$ python -q
>>> import numpy as np
>>> np.set_printoptions(suppress=True, linewidth=140)
>>> def rnd(a):
...     return np.round(a, 3) + 0
... 
>>> feats = np.array([[-2.0, 3.0, 0.0, -1.0],
...     [-4.0, 6.0, 0.0, -2.0],
...     [-4.0, 5.0, 2.0, -3.0],
...     [-4.0, 5.0, 2.0, -3.0]])
>>> x0 = np.array([2, 2, 1, 1])
>>> h = np.maximum(feats @ x0, 0)
>>> print(np.maximum(feats @ x0, 0) - np.maximum(-feats @ x0, 0))
[1. 2. 1. 1.]
>>> print(h)
[1. 2. 1. 1.]
>>> print(np.flatnonzero(h > 1e-9))
[0 1 2 3]
>>> print(feats * (h > 1e-9)[:, None])
[[-2.  3.  0. -1.]
 [-4.  6.  0. -2.]
 [-4.  5.  2. -3.]
 [-4.  5.  2. -3.]]
>>> rank = np.linalg.matrix_rank(feats)
>>> print(rank)
2
>>> N = np.linalg.svd(feats)[2][rank:].T
>>> print(rnd(N @ N.T))
[[ 0.7  0.4  0.1 -0.2]
 [ 0.4  0.3  0.2  0.1]
 [ 0.1  0.2  0.3  0.4]
 [-0.2  0.1  0.4  0.7]]
>>> print([int(np.linalg.matrix_rank(np.delete(feats, i, axis=0))) for i in range(4)])
[2, 2, 2, 2]
>>> print([int(np.linalg.matrix_rank(feats[:i])) for i in range(1, len(feats) + 1)])
[1, 1, 2, 2]
>>> print([int(np.linalg.matrix_rank(feats[:, :j + 1])) for j in range(4)])
[1, 2, 2, 2]
>>> left, sv, vt = np.linalg.svd(feats)
>>> vecs = vt[:(sv > 1e-8).sum()]
>>> rng = np.random.default_rng(640)
>>> x0 = feats[2] + 3 * feats[1] + rng.integers(2) * np.eye(4)[1]
>>> print(x0)
[-16.  24.   2.  -9.]
>>> print(rnd(vecs.T @ vecs))
[[ 0.3 -0.4 -0.1  0.2]
 [-0.4  0.7 -0.2 -0.1]
 [-0.1 -0.2  0.7 -0.4]
 [ 0.2 -0.1 -0.4  0.3]]
>>> W0 = np.load("test16.npy")
>>> print(W0)
[[3. 2. 0. 0. 0. 0.]
 [2. 3. 0. 0. 0. 0.]
 [0. 0. 3. 0. 2. 0.]
 [0. 0. 0. 3. 0. 2.]
 [0. 0. 2. 0. 3. 0.]
 [0. 0. 0. 2. 0. 3.]]
>>> # 3 blocks once reordered
>>> lab = rng.permutation(6)
>>> print(lab)
[0 5 2 3 4 1]
>>> Y = W0[lab][:, lab]
>>> print(np.trace(Y))
18.0
>>> print(np.diag(Y))
[3. 3. 3. 3. 3. 3.]
>>> print(Y)
[[3. 0. 0. 0. 0. 2.]
 [0. 3. 0. 2. 0. 0.]
 [0. 0. 3. 0. 2. 0.]
 [0. 2. 0. 3. 0. 0.]
 [0. 0. 2. 0. 3. 0.]
 [2. 0. 0. 0. 0. 3.]]
>>> x0 = np.ones(6)
>>> for _ in range(3):
...     x0 = W0 @ x0
...     x0 /= np.linalg.norm(x0)
...     print(round(x0 @ W0 @ x0, 3))
... 
5.0
5.0
5.0
>>> print(rnd(x0))
[0.408 0.408 0.408 0.408 0.408 0.408]
>>> print(rnd(np.linalg.det(W0)))
125.0
>>> print((np.linalg.matrix_power((W0 != 0) + (W0.T != 0) + np.eye(6), 6) > 0).astype(int))
[[1 1 0 0 0 0]
 [1 1 0 0 0 0]
 [0 0 1 0 1 0]
 [0 0 0 1 0 1]
 [0 0 1 0 1 0]
 [0 0 0 1 0 1]]
>>> E = np.diag(10 * np.array([2, 1, 2])) + np.array([[-2, -1, 3], [3, 1, 2], [-2, -2, -2]])
>>> print(E)
[[18 -1  3]
 [ 3 11  2]
 [-2 -2 18]]
>>> x0 = np.array([-3, 3, 2])
>>> rhs = E @ x0
>>> print(rhs)
[-51  28  36]
>>> print(rnd(np.linalg.solve(E, rhs + E[:, 1])))
[-3.  4.  2.]
>>> print(rnd(np.linalg.solve(E, E[:, 0])))
[1. 0. 0.]
>>> print(rnd(np.linalg.solve(E, -2 * rhs)))
[ 6. -6. -4.]
>>> f = np.array([4, -2, -4])
>>> Y = E + np.outer(f, np.eye(3)[2])
>>> print(np.linalg.matrix_rank(np.linalg.inv(Y) - np.linalg.inv(E), tol=1e-8))
1
>>> print(Y)
[[18. -1.  7.]
 [ 3. 11.  0.]
 [-2. -2. 14.]]
>>> M = np.loadtxt("sample15.csv", delimiter=",")
>>> print(rnd(M))
[[ 0.809  0.     0.     0.     0.     0.588]
 [ 0.     1.     0.     0.     0.     0.   ]
 [ 0.     0.     1.     0.     0.     0.   ]
 [ 0.     0.     0.     1.     0.     0.   ]
 [ 0.     0.     0.     0.     1.     0.   ]
 [-0.588  0.     0.     0.     0.     0.809]]
>>> # columns are unit length and at right angles
>>> f = np.array([3, 2])
>>> print(rnd(np.array([np.convolve(row, f, "same") for row in M])))
[[ 2.427  1.618  0.     0.     0.     1.763]
 [ 0.     3.     2.     0.     0.     0.   ]
 [ 0.     0.     3.     2.     0.     0.   ]
 [ 0.     0.     0.     3.     2.     0.   ]
 [ 0.     0.     0.     0.     3.     2.   ]
 [-1.763 -1.176  0.     0.     0.     2.427]]
>>> print(np.correlate(M[4], M[2], "full"))
[0. 0. 0. 0. 0. 0. 0. 1. 0. 0. 0.]
>>> print(rnd(np.linalg.norm(M, axis=0)))
[1. 1. 1. 1. 1. 1.]
>>> print(rnd(M @ M.T))
[[1. 0. 0. 0. 0. 0.]
 [0. 1. 0. 0. 0. 0.]
 [0. 0. 1. 0. 0. 0.]
 [0. 0. 0. 1. 0. 0.]
 [0. 0. 0. 0. 1. 0.]
 [0. 0. 0. 0. 0. 1.]]
>>> print(rnd(np.linalg.svd(M, compute_uv=False)))
[1. 1. 1. 1. 1. 1.]
>>> x0 = np.array([-1, 1, 0, 2, 2, -1])
>>> print(rnd(np.sort(np.abs(np.degrees(np.angle(np.linalg.eigvals(M)))))))
[ 0.  0.  0.  0. 36. 36.]
>>> print([p for p in range(1, 25) if np.allclose(np.linalg.matrix_power(M, p), np.eye(6))])
[10, 20]
>>> print(rnd(np.linalg.norm(x0)), rnd(np.linalg.norm(M @ x0)))
3.317 3.317
>>> print(rnd(np.linalg.inv(M)))
[[ 0.809  0.     0.     0.     0.    -0.588]
 [ 0.     1.     0.     0.     0.     0.   ]
 [ 0.     0.     1.     0.     0.     0.   ]
 [ 0.     0.     0.     1.     0.     0.   ]
 [ 0.     0.     0.     0.     1.     0.   ]
 [ 0.588  0.     0.     0.     0.     0.809]]
>>> Y = np.linalg.inv(M)
>>> print(rnd(np.linalg.cond(M)))
1.0
>>> print(rnd(np.linalg.det(M) * Y))
[[ 0.809  0.     0.     0.     0.    -0.588]
 [ 0.     1.     0.     0.     0.     0.   ]
 [ 0.     0.     1.     0.     0.     0.   ]
 [ 0.     0.     0.     1.     0.     0.   ]
 [ 0.     0.     0.     0.     1.     0.   ]
 [ 0.588  0.     0.     0.     0.     0.809]]
>>> print(rnd(np.linalg.det(M) * np.linalg.det(Y)))
1.0
>>> print(np.allclose(Y, M.T))
True
>>> A = np.loadtxt("m.csv", delimiter=",")
>>> print(A)
[[61. 39. 46. 48. 29. 27. 36. 32. 42.]
 [39. 35. 25. 31. 12.  7. 18. 22. 28.]
 [46. 25. 38. 34. 24. 25. 33. 26. 34.]
 [48. 31. 34. 46. 22. 25. 27. 24. 40.]
 [29. 12. 24. 22. 19. 18. 17. 12. 14.]
 [27.  7. 25. 25. 18. 26. 25. 15. 27.]
 [36. 18. 33. 27. 17. 25. 37. 27. 41.]
 [32. 22. 26. 24. 12. 15. 27. 23. 33.]
 [42. 28. 34. 40. 14. 27. 41. 33. 59.]]
>>> Y = A / np.linalg.norm(A, axis=1, keepdims=True)
>>> C2 = Y @ Y.T
>>> print((C2 - 2 * np.eye(9)).round(6).argmax(axis=1))
[2 0 0 0 2 6 7 8 7]
>>> print((np.abs(C2) > 0.9).astype(int))
[[1 1 1 1 1 1 1 1 1]
 [1 1 1 1 1 0 1 1 1]
 [1 1 1 1 1 1 1 1 1]
 [1 1 1 1 1 1 1 1 1]
 [1 1 1 1 1 1 1 1 1]
 [1 0 1 1 1 1 1 1 1]
 [1 1 1 1 1 1 1 1 1]
 [1 1 1 1 1 1 1 1 1]
 [1 1 1 1 1 1 1 1 1]]
>>> print(rnd(np.linalg.norm(Y, axis=1)))
[1. 1. 1. 1. 1. 1. 1. 1. 1.]
>>> vals, vecs = np.linalg.eigvalsh(A)
Traceback (most recent call last):
  File "<python-input-75>", line 1, in <module>
    vals, vecs = np.linalg.eigvalsh(A)
    ^^^^^^^^^^
ValueError: too many values to unpack (expected 2)
>>> vals, vecs = np.linalg.eigh(A)
>>> print(rnd(vecs @ np.diag(vals) @ vecs.T))
[[61. 39. 46. 48. 29. 27. 36. 32. 42.]
 [39. 35. 25. 31. 12.  7. 18. 22. 28.]
 [46. 25. 38. 34. 24. 25. 33. 26. 34.]
 [48. 31. 34. 46. 22. 25. 27. 24. 40.]
 [29. 12. 24. 22. 19. 18. 17. 12. 14.]
 [27.  7. 25. 25. 18. 26. 25. 15. 27.]
 [36. 18. 33. 27. 17. 25. 37. 27. 41.]
 [32. 22. 26. 24. 12. 15. 27. 23. 33.]
 [42. 28. 34. 40. 14. 27. 41. 33. 59.]]
>>> print(rnd(np.linalg.svd(A, compute_uv=False)))
[271.165  32.424  27.344  13.067   0.      0.      0.      0.      0.   ]
>>> print(np.abs(vecs[:, -1]).round(6).argmax())
0
>>> print(rnd(vecs.T @ vecs))
[[1. 0. 0. 0. 0. 0. 0. 0. 0.]
 [0. 1. 0. 0. 0. 0. 0. 0. 0.]
 [0. 0. 1. 0. 0. 0. 0. 0. 0.]
 [0. 0. 0. 1. 0. 0. 0. 0. 0.]
 [0. 0. 0. 0. 1. 0. 0. 0. 0.]
 [0. 0. 0. 0. 0. 1. 0. 0. 0.]
 [0. 0. 0. 0. 0. 0. 1. 0. 0.]
 [0. 0. 0. 0. 0. 0. 0. 1. 0.]
 [0. 0. 0. 0. 0. 0. 0. 0. 1.]]
>>> print((vals > 1e-8).sum(), (vals < -1e-8).sum())
4 0
>>> print(rnd(vecs.T @ A @ vecs))
[[  0.      0.      0.      0.      0.      0.      0.      0.      0.   ]
 [  0.      0.      0.      0.      0.      0.      0.      0.      0.   ]
 [  0.      0.      0.      0.      0.      0.      0.      0.      0.   ]
 [  0.      0.      0.      0.      0.      0.      0.      0.      0.   ]
 [  0.      0.      0.      0.      0.      0.      0.      0.      0.   ]
 [  0.      0.      0.      0.      0.     13.067   0.      0.      0.   ]
 [  0.      0.      0.      0.      0.      0.     27.344   0.      0.   ]
 [  0.      0.      0.      0.      0.      0.      0.     32.424   0.   ]
 [  0.      0.      0.      0.      0.      0.      0.      0.    271.165]]
>>> print(rnd(vals))
[  0.      0.      0.      0.      0.     13.067  27.344  32.424 271.165]
>>> F = np.loadtxt("block12.csv", delimiter=",")
>>> print(F)
[[ 0.  0.  0.  0.  0.  0. -2.]
 [ 0.  0.  0.  0.  0.  0.  3.]
 [ 0.  0.  0.  0.  0.  0. -2.]
 [ 0.  0.  0.  0.  0.  0.  1.]
 [ 0.  0.  0.  0.  0.  0.  3.]
 [ 0.  0.  0.  0.  0.  0.  1.]
 [-2.  3. -2.  1.  3.  1.  0.]]
>>> # rows and columns are dependent
>>> lab = rng.permutation(7)
>>> print(lab)
[1 6 3 0 5 4 2]
>>> Y = F[lab][:, lab]
>>> print(Y)
[[ 0.  3.  0.  0.  0.  0.  0.]
 [ 3.  0.  1. -2.  1.  3. -2.]
 [ 0.  1.  0.  0.  0.  0.  0.]
 [ 0. -2.  0.  0.  0.  0.  0.]
 [ 0.  1.  0.  0.  0.  0.  0.]
 [ 0.  3.  0.  0.  0.  0.  0.]
 [ 0. -2.  0.  0.  0.  0.  0.]]
>>> print(np.trace(Y))
0.0
>>> print(rnd(np.sort(np.abs(np.linalg.eigvals(Y)))))
[0.    0.    0.    0.    0.    5.292 5.292]
